>>> import numpy as np
>>> np.set_printoptions(precision=2, suppress=True, linewidth=140, legacy="1.25")
>>> J = np.loadtxt("case7.csv", delimiter=",")
>>> J
array([[-10.,  12.,  24.,   8.,  28.],
       [ 12., -11., -18.,  -6., -22.],
       [  3., -11., -22.,  -4., -22.],
       [ 40., -37., -48., -11., -57.],
       [-27.,  16.,   4.,  -2.,   8.],
       [-22.,  27.,  46.,  12.,  52.],
       [-41.,  28.,  18.,   1.,  25.]])
>>> # rank 3
>>> rk = np.linalg.matrix_rank(J)
>>> rk
3
>>> null = np.linalg.svd(J)[2][rk:].T
>>> [int(np.linalg.matrix_rank(np.delete(J, i, axis=0))) for i in range(7)]
[3, 3, 3, 3, 3, 3, 3]
>>> [int(np.linalg.matrix_rank(J[:, :j + 1])) for j in range(5)]
[1, 2, 3, 3, 3]
>>> np.allclose(J @ null, 0)
True
>>> np.round(J @ null, 2) + 0
array([[0., 0.],
       [0., 0.],
       [0., 0.],
       [0., 0.],
       [0., 0.],
       [0., 0.],
       [0., 0.]])
>>> np.linalg.matrix_rank(J.T @ J), np.linalg.matrix_rank(J @ J.T)
(3, 3)
>>> [int(np.linalg.matrix_rank(J[:i])) for i in range(1, len(J) + 1)]
[1, 2, 3, 3, 3, 3, 3]
>>> [round(float(x), 2) for x in np.linalg.svd(J, compute_uv=False)[:3]]
[147.34, 38.29, 4.46]
>>> np.linalg.cond(J) > 100
True
>>> round(float(np.linalg.norm(J, 2) / np.linalg.norm(J)), 2)
0.97
>>> Uu, sig, VT = np.linalg.svd(J)
>>> V = VT[:(sig > 1e-8).sum()]
>>> rng = np.random.default_rng(1566)
>>> x = J[5] + 2 * J[6] + rng.integers(2) * np.eye(5)[0]
>>> x
array([-104.,   83.,   82.,   14.,  102.])
>>> np.linalg.matrix_rank(np.vstack([J, x]))
3
>>> round(np.trace(np.linalg.pinv(J) @ J), 2)
3.0
>>> np.unique(J.round(6), axis=0).shape
(7, 5)
>>> J @ np.linalg.pinv(J) @ J
array([[-10.,  12.,  24.,   8.,  28.],
       [ 12., -11., -18.,  -6., -22.],
       [  3., -11., -22.,  -4., -22.],
       [ 40., -37., -48., -11., -57.],
       [-27.,  16.,   4.,  -2.,   8.],
       [-22.,  27.,  46.,  12.,  52.],
       [-41.,  28.,  18.,   1.,  25.]])
>>> np.linalg.lstsq(J[:-1].T, J[-1])[2]
3
>>> np.abs(np.diag(np.linalg.qr(J)[1])) > 1e-9
array([ True,  True,  True, False, False])
>>> M2 = J + rng.integers(-2, 3, (7, 3)) @ rng.integers(-2, 3, (3, 5))
>>> M2
array([[-14.,  17.,  22.,   9.,  31.],
       [  9.,  -9., -18.,  -5., -21.],
       [  1.,  -9., -22.,  -4., -22.],
       [ 41., -38., -48., -11., -57.],
       [-23.,  13.,   4.,  -3.,   7.],
       [-23.,  24.,  49.,  13.,  50.],
       [-37.,  28.,  16.,  -1.,  25.]])
>>> np.linalg.matrix_rank(M2 - J, tol=1e-8)
3
>>> M2 = np.array([[2, 2], [3, 3]])
>>> C = np.array([[3, 0], [3, -3]])
>>> feats = np.kron(M2, C)
>>> feats
array([[ 6,  0,  6,  0],
       [ 6, -6,  6, -6],
       [ 9,  0,  9,  0],
       [ 9, -9,  9, -9]])
>>> Uu, sig, VT = np.linalg.svd(feats)
>>> V = VT[:(sig > 1e-8).sum()]
>>> x = feats[3] + -3 * feats[0] + rng.integers(2) * np.eye(4)[1]
>>> x
array([-9., -9., -9., -9.])
>>> round(float(np.linalg.norm(x - V.T @ V @ x)), 2)
0.0
